>>> import numpy as np
>>> np.set_printoptions(precision=3, suppress=True, linewidth=120)
>>> data = np.load("m.npy")
>>> data
array([[ -1,   3,   0,  -2,   0,   0],
       [  0,   0,   3,   0,   0,  -3],
       [  3,  -2,   4,  -1,   0,  -5],
       [  2,  -1,   5,  -3,   1,  -6],
       [  3,   1,   3,  -5,  -2,  -4],
       [  1,   2,   6,  -3,  -2,  -5],
       [  1,   5,   6,  -6,  -4,  -2],
       [ -2,   6,   6,  -8,  -3,  -2],
       [ -1,   5,   7,  -5,   0,  -5],
       [ -1,   3,   9,  -6,   2,  -6],
       [  0,   2,  10,  -4,   5,  -7],
       [  2,   1,   7,  -6,   7,  -6],
       [ -1,   0,   8,  -4,   4,  -9],
       [  2,   1,  11,  -4,   3, -12],
       [  1,  -2,  14,  -2,   3, -11],
       [  3,   0,  11,  -5,   5, -14],
       [  5,  -3,  12,  -3,   5, -14],
       [  8,  -6,  10,  -3,   6, -12],
       [ 11,  -8,  11,  -3,   6, -10],
       [ 12,  -5,  13,  -4,   4,  -8],
       [ 11,  -4,  16,  -1,   4,  -6],
       [ 13,  -4,  14,   2,   6,  -9],
       [ 10,  -3,  11,   0,   5, -10],
       [  8,  -3,  12,  -2,   6,  -7],
       [  8,  -6,  11,  -3,   6, -10],
       [  6,  -7,   8,   0,   9,  -8],
       [  9,  -5,   5,  -2,   9,  -6]])
>>> Z = data[[4, 10]].astype(float)
>>> for _ in range(6):
...     idx = np.linalg.norm(data[:, None] - Z, axis=-1).argmin(axis=1)
...     Z = np.array([data[idx == j].mean(axis=0) for j in range(2)])
... 
>>> idx
array([0, 0, 0, 0, 0, 0, 0, 0, 0, 0, 0, 0, 0, 1, 1, 1, 1, 1, 1, 1, 1, 1, 1, 1, 1, 1, 1])
>>> Z
array([[ 0.462,  1.923,  5.692, -4.077,  0.615, -4.615],
       [ 7.643, -3.929, 11.357, -2.143,  5.5  , -9.786]])
>>> np.abs(Z[1] - Z[0]).argmax()
np.int64(0)
>>> Xs = data - data.mean(axis=1)
Traceback (most recent call last):
  File "<python-input-9>", line 1, in <module>
    Xs = data - data.mean(axis=1)
         ~~~~~^~~~~~~~~~~~~~~~~~~
ValueError: operands could not be broadcast together with shapes (27,6) (27,) 
>>> Xs = data - data.mean(axis=0)
>>> left, sig, VT = np.linalg.svd(Xs, full_matrices=False)
>>> np.abs(VT[0]).argmax()
np.int64(0)
>>> np.searchsorted(np.cumsum(sig ** 2) / (sig ** 2).sum(), 0.9) + 1
np.int64(3)
>>> np.round((sig ** 2).sum() ** 2 / (sig ** 4).sum(), 3)
np.float64(2.089)
>>> sig
array([37.822, 18.339, 13.73 ,  9.319,  8.546,  5.721])
>>> np.round(Xs.mean(axis=0), 3) + 0
array([0., 0., 0., 0., 0., 0.])
>>> VT[0] * np.sign(VT[0, np.abs(VT[0]).argmax()])
array([ 0.56 , -0.469,  0.402,  0.161,  0.393, -0.353])
>>> np.abs(VT[-1])
array([0.418, 0.715, 0.311, 0.268, 0.148, 0.352])
>>> X = np.load("layer7.npy")
>>> X
array([[0.4  , 0.   , 0.   , 0.   , 0.2  , 0.2  , 0.2  ],
       [0.   , 0.667, 0.   , 0.   , 0.   , 0.333, 0.   ],
       [0.   , 0.   , 1.   , 0.   , 0.   , 0.   , 0.   ],
       [0.25 , 0.   , 0.25 , 0.25 , 0.25 , 0.   , 0.   ],
       [0.   , 0.   , 0.   , 0.2  , 0.4  , 0.2  , 0.2  ],
       [0.   , 0.   , 0.   , 0.25 , 0.   , 0.5  , 0.25 ],
       [0.   , 0.   , 0.333, 0.333, 0.   , 0.   , 0.333]])
>>> np.sort(np.abs(np.linalg.eigvals(X)))
array([0.3  , 0.3  , 0.359, 0.359, 0.667, 0.863, 1.   ])
>>> np.allclose(X, X.T)
False
>>> np.trace(X)
np.float64(3.55)
>>> np.round(np.abs(np.linalg.eigvals(X)).max(), 3)
np.float64(1.0)
>>> vec = np.array([-4, 0, -4, 3, 5, 5, 1])
>>> y = X @ vec
>>> y
array([ 0.6  ,  1.667, -4.   ,  0.   ,  3.8  ,  3.5  ,  0.   ])
>>> np.round(np.linalg.solve(X, 5 * y), 3) + 0
array([-20.,   0., -20.,  15.,  25.,  25.,   5.])
>>> np.round(np.linalg.solve(X, y), 3) + 0
array([-4.,  0., -4.,  3.,  5.,  5.,  1.])
>>> A = np.array([[-4, -4, 4, 4], [6, -6, -6, 6], [6, 6, 4, 4], [-9, 9, -6, 6]])
>>> vec = np.array([3, 5, 0, 4])
>>> y = A @ vec
>>> beta, lr = np.zeros(4), 1 / np.linalg.norm(A, 2) ** 2
>>> for i in range(20):
...     beta -= lr * A.T @ (A @ beta - y)
...     if i % 5 == 0: print(i, round(np.linalg.norm(A @ beta - y), 3))
... 
0 38.631
5 2.291
10 0.328
15 0.081
>>> beta
array([ 3.001,  5.001, -0.002,  3.998])
>>> round(np.linalg.cond(A), 3)
np.float64(2.055)
>>> u = np.array([0, 2, -1])
>>> np.polyval(u, A[3])
array([-19,  17, -13,  11])
>>> np.array([np.convolve(row, u, "same") for row in A])
array([[ -8,  -4,  12,   4],
       [ 12, -18,  -6,  18],
       [ 12,   6,   2,   4],
       [-18,  27, -21,  18]])
>>> np.cross(A[3, :3], A[0, :3])
array([12, 60, 72])
>>> np.convolve(A[3], u)
array([  0, -18,  27, -21,  18,  -6])
>>> proj = np.triu(np.array([[4, 8, 1, 9], [4, 1, 6, 0], [4, 2, 4, 8], [9, 0, 7, 5]]), 1) + np.eye(4)
>>> M2 = proj @ A @ np.linalg.inv(proj)
>>> np.trace(M2), np.trace(A)
(np.float64(0.0), np.int64(0))
>>> J = np.load("block16.npy")
>>> J
array([[-0.919,  0.394],
       [ 0.394,  0.919]])
>>> np.linalg.norm(J, axis=0)
array([1., 1.])
>>> round(float(np.linalg.norm(J) ** 2 / np.linalg.norm(J, 2) ** 2), 3)
2.0
>>> J[0] @ J[1]
np.float64(0.0)
